$ python -q
>>> import numpy as np
>>> np.set_printoptions(suppress=True, linewidth=120)
>>> def rd(a):
...     return np.round(a, 1) + 0
... 
>>> M = np.load("a.npy")
>>> rd(M)
array([[ 3.7,  2. ,  0.5,  0.1, -1.8],
       [-1.6, -0.2, -0.2, -0.4, -0.1],
       [-0.4, -1.4, -0.8,  1. ,  2.8],
       [ 0.8, -0.5,  1.7, -0.7, -0.7],
       [ 3.7,  1.6, -2.3,  3.5, -4.5],
       [-3.2, -1.3,  0.8, -0.8, -1.8],
       [ 1.5,  1. ,  1.2, -1.1, -0.5],
       [-0.1, -0.1,  1.6, -1.4, -0.1]])
>>> np.argsort(-np.linalg.norm(M, axis=0).round(6), kind="stable")[:3]
array([0, 4, 3])
>>> U, s, Vh = np.linalg.svd(M)
>>> V = Vh[:(s > 1e-8).sum()]
>>> rng = np.random.default_rng(16)
>>> x = M[3] + 4 * M[2] + rng.integers(2) * np.eye(5)[0]
>>> rd(x)
array([ 0.3, -6.1, -1.4,  3.3, 10.5])
>>> np.allclose(V.T @ V @ x, x)
False
>>> rd(V.T @ V)
array([[ 0.9,  0.1,  0.1,  0.2,  0. ],
       [ 0.1,  0.8, -0.3, -0.3, -0.1],
       [ 0.1, -0.3,  0.7, -0.3, -0.1],
       [ 0.2, -0.3, -0.3,  0.6, -0.1],
       [ 0. , -0.1, -0.1, -0.1,  1. ]])
>>> other = M / np.linalg.norm(M, axis=1, keepdims=True)
>>> G = other @ other.T
>>> rd(G[4])
array([ 0.7, -0.5, -0.4, -0.1,  1. , -0.4,  0.2, -0.6])
>>> rd(np.linalg.norm(other, axis=1))
array([1., 1., 1., 1., 1., 1., 1., 1.])
>>> rd(G)
array([[ 1. , -0.8, -0.6,  0.4,  0.7, -0.6,  0.8,  0. ],
       [-0.8,  1. ,  0. , -0.3, -0.5,  0.9, -0.6,  0.1],
       [-0.6,  0. ,  1. , -0.5, -0.4, -0.2, -0.6, -0.4],
       [ 0.4, -0.3, -0.5,  1. , -0.1,  0.1,  0.7,  0.8],
       [ 0.7, -0.5, -0.4, -0.1,  1. , -0.4,  0.2, -0.6],
       [-0.6,  0.9, -0.2,  0.1, -0.4,  1. , -0.4,  0.3],
       [ 0.8, -0.6, -0.6,  0.7,  0.2, -0.4,  1. ,  0.6],
       [ 0. ,  0.1, -0.4,  0.8, -0.6,  0.3,  0.6,  1. ]])
>>> mat = np.loadtxt("out9.csv", delimiter=",")
>>> mat
array([[ 0., -2.,  0.,  0.,  0.,  0.,  0.,  0.,  0.],
       [-2.,  2., -2.,  0.,  0.,  0.,  0.,  0.,  0.],
       [ 0., -2.,  1., -2.,  0.,  0.,  0.,  0.,  0.],
       [ 0.,  0., -2.,  0., -2.,  0.,  0.,  0.,  0.],
       [ 0.,  0.,  0., -2.,  0., -2.,  0.,  0.,  0.],
       [ 0.,  0.,  0.,  0., -2.,  2., -2.,  0.,  0.],
       [ 0.,  0.,  0.,  0.,  0., -2.,  1., -2.,  0.],
       [ 0.,  0.,  0.,  0.,  0.,  0., -2.,  0., -2.],
       [ 0.,  0.,  0.,  0.,  0.,  0.,  0., -2.,  3.]])
>>> w, V = np.linalg.eigh(mat)
>>> rd(V.T @ V)
array([[1., 0., 0., 0., 0., 0., 0., 0., 0.],
       [0., 1., 0., 0., 0., 0., 0., 0., 0.],
       [0., 0., 1., 0., 0., 0., 0., 0., 0.],
       [0., 0., 0., 1., 0., 0., 0., 0., 0.],
       [0., 0., 0., 0., 1., 0., 0., 0., 0.],
       [0., 0., 0., 0., 0., 1., 0., 0., 0.],
       [0., 0., 0., 0., 0., 0., 1., 0., 0.],
       [0., 0., 0., 0., 0., 0., 0., 1., 0.],
       [0., 0., 0., 0., 0., 0., 0., 0., 1.]])
>>> rd(V @ np.diag(w) @ V.T)
array([[ 0., -2.,  0.,  0.,  0.,  0.,  0.,  0.,  0.],
       [-2.,  2., -2.,  0.,  0.,  0.,  0.,  0.,  0.],
       [ 0., -2.,  1., -2.,  0.,  0.,  0.,  0.,  0.],
       [ 0.,  0., -2.,  0., -2.,  0.,  0.,  0.,  0.],
       [ 0.,  0.,  0., -2.,  0., -2.,  0.,  0.,  0.],
       [ 0.,  0.,  0.,  0., -2.,  2., -2.,  0.,  0.],
       [ 0.,  0.,  0.,  0.,  0., -2.,  1., -2.,  0.],
       [ 0.,  0.,  0.,  0.,  0.,  0., -2.,  0., -2.],
       [ 0.,  0.,  0.,  0.,  0.,  0.,  0., -2.,  3.]])
>>> rd(np.linalg.eigvalsh(mat + 4 * np.eye(9)))
array([0.8, 1.6, 2.4, 3.7, 5. , 6.3, 7.8, 8.5, 8.9])
>>> rd(np.linalg.svd(mat, compute_uv=False))
array([4.9, 4.5, 3.8, 3.2, 2.4, 2.3, 1.6, 1. , 0.3])
>>> w.sum(), np.trace(mat)
(np.float64(9.0), np.float64(9.0))
>>> np.unique(w.round(6) + 0, return_counts=True)[1]
array([1, 1, 1, 1, 1, 1, 1, 1, 1])
